$ python -q
>>> import numpy as np
>>> np.set_printoptions(precision=3, suppress=True, linewidth=140, sign=" ")
>>> def rnd(a):
...     return np.round(a, 3) + 0
... 
>>> Z = 5 * np.array([[-0.9, 0.8, -2.1, -2.1],
...     [-0.1, 1.1, -0.9, -1.0],
...     [0.8, 1.9, 0.2, 1.2]])
>>> rng = np.random.default_rng(59169)
>>> z = rng.integers(0, 3, 30)
>>> J = Z[z] + rng.normal(size=(30, 4))
>>> rnd(J)
array([[  0.603,   5.583,  -4.615,  -3.726],
       [  0.29 ,   5.916,  -5.504,  -3.695],
       [ -2.452,   5.247,  -2.82 ,  -4.096],
       [ -0.175,   4.71 ,  -4.97 ,  -3.275],
       [ -4.681,   4.753, -12.501, -11.428],
       [ -5.668,   5.092, -11.205,  -9.839],
       [  5.864,  10.328,   0.86 ,   5.618],
       [ -1.314,   5.841,  -3.698,  -6.749],
       [ -2.088,   6.08 ,  -5.15 ,  -4.739],
       [ -2.317,   4.919,  -2.442,  -4.139],
       [ -1.326,   4.205,  -2.33 ,  -4.822],
       [ -2.56 ,   5.375, -11.652, -10.97 ],
       [  0.825,   5.327,  -5.239,  -4.019],
       [ -3.528,   3.976, -10.083,  -9.125],
       [ -4.499,   4.012, -11.901,  -9.884],
       [ -1.035,   6.748,  -5.345,  -5.384],
       [ -5.844,   4.386,  -9.753, -10.551],
       [ -0.169,   8.221,  -4.984,  -3.813],
       [  2.721,  11.088,   2.368,   7.091],
       [ -5.39 ,   4.156, -11.397, -11.343],
       [ -4.56 ,   3.676,  -9.757, -10.646],
       [  4.455,  11.259,   1.839,   7.067],
       [ -1.301,   6.039,  -4.467,  -4.509],
       [ -0.361,   4.216,  -4.859,  -6.251],
       [ -0.278,   5.9  ,  -4.941,  -3.472],
       [ -1.543,   5.485,  -2.51 ,  -4.262],
       [  2.359,   8.614,  -0.067,   5.806],
       [ -4.656,   4.024, -11.213, -10.413],
       [ -5.16 ,   1.853,  -9.71 , -10.702],
       [ -5.708,   2.252,  -9.934, -11.433]])
>>> proj = J @ np.linalg.solve(J.T @ J, J.T)
>>> np.trace(proj)
np.float64(4.0)
